>>> import numpy as np
>>> import numpy.linalg as la
>>> np.set_printoptions(suppress=True, linewidth=120)
>>> mat = np.loadtxt("dump.csv", delimiter=",")
>>> mat
array([[0., 2., 0., 2., 2., 1.],
       [2., 0., 2., 0., 2., 2.],
       [0., 2., 0., 2., 0., 2.],
       [2., 0., 2., 0., 2., 0.],
       [2., 2., 0., 2., 0., 2.],
       [1., 2., 2., 0., 2., 0.]])
>>> # symmetric, so the eigenvalues are real
>>> out = la.inv(mat)
>>> out
array([[ 0.  ,  0.  , -0.5 ,  0.  ,  0.5 ,  0.  ],
       [ 0.  ,  0.  , -0.25, -0.5 ,  0.25,  0.5 ],
       [-0.5 , -0.25,  1.  ,  0.75, -0.5 , -0.  ],
       [-0.  , -0.5 ,  0.75,  1.  , -0.25, -0.5 ],
       [ 0.5 ,  0.25, -0.5 , -0.25, -0.  , -0.  ],
       [-0.  ,  0.5 , -0.  , -0.5 , -0.  , -0.  ]])
>>> round(la.slogdet(mat)[0], 2)
np.float64(-1.0)
>>> np.round(la.det(mat) * out, 2)
array([[ -0.,  -0.,  32.,  -0., -32.,  -0.],
       [ -0.,  -0.,  16.,  32., -16., -32.],
       [ 32.,  16., -64., -48.,  32.,   0.],
       [  0.,  32., -48., -64.,  16.,  32.],
       [-32., -16.,  32.,  16.,   0.,   0.],
       [  0., -32.,   0.,  32.,   0.,   0.]])
>>> (np.abs(out) > 1e-9).astype(int)
array([[0, 0, 1, 0, 1, 0],
       [0, 0, 1, 1, 1, 1],
       [1, 1, 1, 1, 1, 0],
       [0, 1, 1, 1, 1, 1],
       [1, 1, 1, 1, 0, 0],
       [0, 1, 0, 1, 0, 0]])
>>> round(float(la.det(mat) * la.det(out)), 2)
1.0
>>> mat @ out
array([[1., 0., 0., 0., 0., 0.],
       [0., 1., 0., 0., 0., 0.],
       [0., 0., 1., 0., 0., 0.],
       [0., 0., 0., 1., 0., 0.],
       [0., 0., 0., 0., 1., 0.],
       [0., 0., 0., 0., 0., 1.]])
>>> np.round(la.cond(mat), 2)
np.float64(15.99)
>>> np.allclose(out, mat.T)
False
>>> np.trace(out)
np.float64(2.0)
>>> np.round(out @ out, 2)
array([[ 0.5 ,  0.25, -0.75, -0.5 ,  0.25,  0.  ],
       [ 0.25,  0.62, -0.75, -1.  ,  0.25,  0.25],
       [-0.75, -0.75,  2.12,  1.75, -1.  , -0.5 ],
       [-0.5 , -1.  ,  1.75,  2.12, -0.75, -0.75],
       [ 0.25,  0.25, -1.  , -0.75,  0.62,  0.25],
       [ 0.  ,  0.25, -0.5 , -0.75,  0.25,  0.5 ]])
>>> np.round(np.sort(np.abs(la.eigvals(out))), 2)
array([0.14, 0.22, 0.39, 0.66, 0.88, 2.25])
>>> f = np.array([2, 0])
>>> np.correlate(mat[0], mat[5], "full")
array([0., 0., 4., 0., 8., 8., 8., 8., 8., 4., 1.])
>>> np.convolve(mat[0], f)
array([0., 4., 0., 4., 4., 2., 0.])
>>> ev, vecs = la.eigh(mat)
>>> x0 = np.array([0, 4, 1, 5, 5, 1])
>>> np.abs(mat).sum(axis=1).max(), round(np.abs(ev).max(), 2)
(np.float64(8.0), np.float64(7.1))
>>> np.round(vecs * np.abs(ev) @ vecs.T, 2)
array([[ 2.9 ,  0.45,  1.44,  0.37,  1.05,  1.03],
       [ 0.45,  3.27,  0.4 ,  1.76,  0.86,  1.05],
       [ 1.44,  0.4 ,  2.51, -0.49,  1.76,  0.37],
       [ 0.37,  1.76, -0.49,  2.51,  0.4 ,  1.44],
       [ 1.05,  0.86,  1.76,  0.4 ,  3.27,  0.45],
       [ 1.03,  1.05,  0.37,  1.44,  0.45,  2.9 ]])
>>> out = np.array([[3, -3, 3, -3, -1, -2, 3, -3, -1, 3, -2, 3, -3],
...     [1, 1, -1, -3, -3, 2, 0, 3, -1, 3, -1, 0, 2],
...     [2, 2, 3, -1, 2, -2, -2, 2, 2, 0, 1, -3, 1],
...     [2, 0, 2, 0, 0, 3, 0, 1, -1, -1, 2, -1, -2],
...     [-3, 1, -2, -3, 1, 0, 2, 0, -2, -3, 1, -3, 1],
...     [1, -1, 1, -3, -1, -1, -1, 1, 0, -1, 1, 0, 1],
...     [1, -2, 2, 1, 1, 3, 2, -3, 2, 1, -1, -2, 1],
...     [-2, 0, -3, -2, 2, 3, -1, 2, -1, 0, -3, -2, 1],
...     [-3, -3, 0, -3, -3, -3, 1, -3, -2, 2, -2, -2, 3],
...     [-3, -1, 0, -3, 0, 2, 2, -2, -3, 2, 0, 2, 1],
...     [3, 2, -2, -2, 2, 1, -1, 3, 3, -1, 1, 1, -3],
...     [-3, -1, 2, -2, -3, 3, -1, 1, 1, -1, -3, 3, 2],
...     [-2, 2, 2, -1, 0, 0, -2, 0, -1, -1, 2, 1, -1]])
>>> F = np.triu(out)
>>> F
array([[ 3, -3,  3, -3, -1, -2,  3, -3, -1,  3, -2,  3, -3],
       [ 0,  1, -1, -3, -3,  2,  0,  3, -1,  3, -1,  0,  2],
       [ 0,  0,  3, -1,  2, -2, -2,  2,  2,  0,  1, -3,  1],
       [ 0,  0,  0,  0,  0,  3,  0,  1, -1, -1,  2, -1, -2],
       [ 0,  0,  0,  0,  1,  0,  2,  0, -2, -3,  1, -3,  1],
       [ 0,  0,  0,  0,  0, -1, -1,  1,  0, -1,  1,  0,  1],
       [ 0,  0,  0,  0,  0,  0,  2, -3,  2,  1, -1, -2,  1],
       [ 0,  0,  0,  0,  0,  0,  0,  2, -1,  0, -3, -2,  1],
       [ 0,  0,  0,  0,  0,  0,  0,  0, -2,  2, -2, -2,  3],
       [ 0,  0,  0,  0,  0,  0,  0,  0,  0,  2,  0,  2,  1],
       [ 0,  0,  0,  0,  0,  0,  0,  0,  0,  0,  1,  1, -3],
       [ 0,  0,  0,  0,  0,  0,  0,  0,  0,  0,  0,  3,  2],
       [ 0,  0,  0,  0,  0,  0,  0,  0,  0,  0,  0,  0, -1]])
>>> # triangular: eigenvalues sit on the diagonal
>>> la.matrix_rank(F - F[0, 0] * np.eye(13))
np.int64(12)
>>> np.prod(np.diag(F)), round(float(la.det(F)), 2)
(np.int64(0), 0.0)
>>> Uu, sig, VT = la.svd(F)
>>> sig.round(2) + 0
array([10.44,  8.38,  7.16,  6.01,  5.63,  4.22,  3.42,  2.42,  1.71,  1.1 ,  0.47,  0.05,  0.  ])
>>> out = Uu[:, :12] @ np.diag(sig[:12]) @ VT[:12]
>>> round(float(np.abs(F - out).max()), 2)
0.0
>>> la.matrix_rank(out)
np.int64(12)
>>> round(float(la.norm(F - out, 2)), 2), np.round(sig[12], 2)
(0.0, np.float64(0.0))
>>> round(float(la.norm(F - out) / la.norm(F)), 2)
0.0
>>> W0 = np.load("a.npy")
>>> W0
array([[ 0.27,  0.89, -0.23, -0.19,  0.55,  0.27, -0.48, -0.17, -0.23, -0.57,  0.35],
       [ 0.06, -0.21, -0.27, -0.63, -0.07, -0.56, -0.1 , -0.52,  0.12,  0.41,  0.05],
       [-0.21, -0.62,  0.28,  0.14, -0.15,  0.1 ,  0.44,  0.2 , -0.47,  0.96, -0.61],
       [-0.08,  0.8 ,  0.05,  0.34,  0.26, -0.24, -0.15, -0.31, -0.63, -0.39,  0.31],
       [ 0.4 ,  0.2 ,  0.07, -0.31,  0.12,  0.29, -0.1 ,  0.04,  0.56, -0.38,  0.18],
       [-0.21, -0.44,  0.11,  0.44, -0.37,  0.25,  0.34,  0.35,  0.48,  0.08, -0.11],
       [-0.87, -0.68, -0.1 , -0.11,  0.02, -0.19,  0.3 ,  0.11, -0.71,  0.93, -0.51],
       [ 0.2 ,  0.58,  0.05,  0.35,  0.01, -0.13,  0.07, -0.23,  0.17, -0.61,  0.55],
       [-0.1 ,  0.36, -0.15, -0.92,  0.13, -0.2 , -0.64, -0.04, -0.66, -0.16, -0.13],
       [ 0.21,  0.22, -0.12, -0.47, -0.1 , -0.31, -0.09, -0.19,  0.15, -0.35,  0.02],
       [ 0.16, -0.14, -0.09,  0.14, -0.33,  0.06,  0.17, -0.22,  0.57, -0.86,  0.29]])
>>> x0 = np.array([3, -1, 1, 1, -1, 2, -2, 3, 1, 1, -2])
>>> target = W0 @ x0
>>> c, lr = np.zeros(11), 1 / la.norm(W0, 2) ** 2
>>> for i in range(20):
...     c -= lr * W0.T @ (W0 @ c - target)
...     if i % 5 == 0: print(i, round(la.norm(W0 @ c - target), 2))
... 
0 4.58
5 2.38
10 1.54
15 1.13
>>> round(la.cond(W0), 2)
np.float64(36.5)
>>> c.round(2)
array([ 1.56, -0.75,  1.17,  0.03, -0.11,  2.55, -0.36,  2.42,  1.35,  0.78, -1.35])
>>> out = W0 / la.norm(W0, axis=1, keepdims=True)
>>> C2 = out @ out.T
>>> (C2 - 2 * np.eye(11)).round(6).argmax(axis=1)
array([ 3,  9,  6,  0, 10,  2,  2,  3,  9,  8,  7])
>>> C2[9].round(2)
array([ 0.42,  0.51, -0.66,  0.16,  0.51, -0.54, -0.51,  0.36,  0.52,  1.  ,  0.41])
>>> arr = np.load("out9.npy")
>>> arr
array([[-3.99,  1.92,  2.03,  0.09],
       [-3.99,  2.02,  1.94, -0.08],
       [-4.05,  1.98,  2.02, -0.02],
       [-4.14,  1.93,  2.  ,  0.05],
       [-4.  ,  1.85,  1.92,  0.04],
       [-3.96,  2.03,  1.97,  0.03],
       [-3.99,  2.04,  2.02,  0.06],
       [-3.95,  2.02,  2.07, -0.04],
       [-3.99,  1.96,  2.06,  0.02],
       [-3.95,  1.92,  2.03, -0.07],
       [-3.92,  2.04,  2.  ,  0.02],
       [-4.02,  2.03,  2.05, -0.02],
       [-3.99,  2.01,  2.06, -0.05],
       [-4.05,  2.04,  1.92, -0.02],
       [-4.05,  1.9 ,  2.08,  0.1 ],
       [ 4.98, -0.98, -3.96, -1.97],
       [ 4.99, -1.09, -4.01, -1.95],
       [ 5.  , -1.01, -4.02, -2.01],
       [ 4.92, -0.96, -4.08, -1.95],
       [ 4.98, -0.9 , -4.05, -2.01],
       [ 4.97, -1.1 , -3.99, -2.04],
       [ 5.06, -0.93, -4.  , -1.96],
       [ 5.04, -1.04, -3.98, -1.96],
       [ 5.01, -0.97, -3.97, -2.02],
       [ 4.92, -1.06, -4.03, -1.97],
       [ 5.04, -0.97, -3.99, -2.12],
       [ 4.92, -1.02, -4.04, -2.08],
       [ 5.04, -0.99, -3.99, -1.98],
       [ 4.97, -1.03, -4.01, -2.05],
       [ 5.06, -0.92, -3.87, -2.06]])
>>> idx = arr[:, 3] > np.median(arr[:, 3])
>>> f = arr[idx].mean(axis=0) - arr[~idx].mean(axis=0)
>>> (((arr - arr.mean(axis=0)) @ f > 0) == idx).mean()
np.float64(1.0)
>>> f.round(2)
array([-9.  ,  2.98,  6.01,  2.02])
>>> ((arr - arr.mean(axis=0)) @ f > 0).astype(int)
array([1, 1, 1, 1, 1, 1, 1, 1, 1, 1, 1, 1, 1, 1, 1, 0, 0, 0, 0, 0, 0, 0, 0, 0, 0, 0, 0, 0, 0, 0])
>>> C2 = np.cov(arr, rowvar=False)
>>> np.round(np.polyfit(arr[:, 1], arr[:, 2], 1), 2)
array([ 2.02, -1.98])
>>> np.round(np.corrcoef(arr.T), 2)
array([[ 1., -1., -1., -1.],
       [-1.,  1.,  1.,  1.],
       [-1.,  1.,  1.,  1.],
       [-1.,  1.,  1.,  1.]])
>>> np.round(la.eigvalsh(C2)[::-1], 2) + 0
array([33.62,  0.  ,  0.  ,  0.  ])
>>> np.round(arr.std(axis=0), 2)
array([4.5 , 1.49, 3.01, 1.01])
>>> C2.shape
(4, 4)
>>> np.round(np.corrcoef(arr[:, 1], arr[:, 2])[0, 1], 2)
np.float64(1.0)
>>> np.argsort(-arr.std(axis=0).round(6), kind="stable")
array([0, 2, 1, 3])
>>> x0 = np.array([2, 0, 0, 2])
>>> target = arr @ x0
>>> np.round(la.pinv(arr) @ arr, 2) + 0
array([[1., 0., 0., 0.],
       [0., 1., 0., 0.],
       [0., 0., 1., 0.],
       [0., 0., 0., 1.]])
>>> np.round(la.solve(arr.T @ arr, arr.T @ target), 2) + 0
array([2., 0., 0., 2.])
>>> rng = np.random.default_rng(4959)
>>> target = target + 0.05 * rng.normal(size=30)
>>> target.round(2)
array([-7.87, -8.12, -8.17, -8.12, -7.94, -7.79, -7.82, -8.03, -7.98, -8.07, -7.78, -8.18, -8.12, -8.16, -7.91,  5.97,
        6.05,  5.93,  5.95,  5.9 ,  5.82,  6.16,  6.18,  5.95,  5.99,  5.74,  5.66,  6.12,  5.85,  6.05])
>>> c, *_ = la.lstsq(arr, target)
>>> c.round()
array([ 2.,  0., -0.,  2.])
>>> np.round(arr.T @ (target - arr @ c), 2) + 0
array([0., 0., 0., 0.])
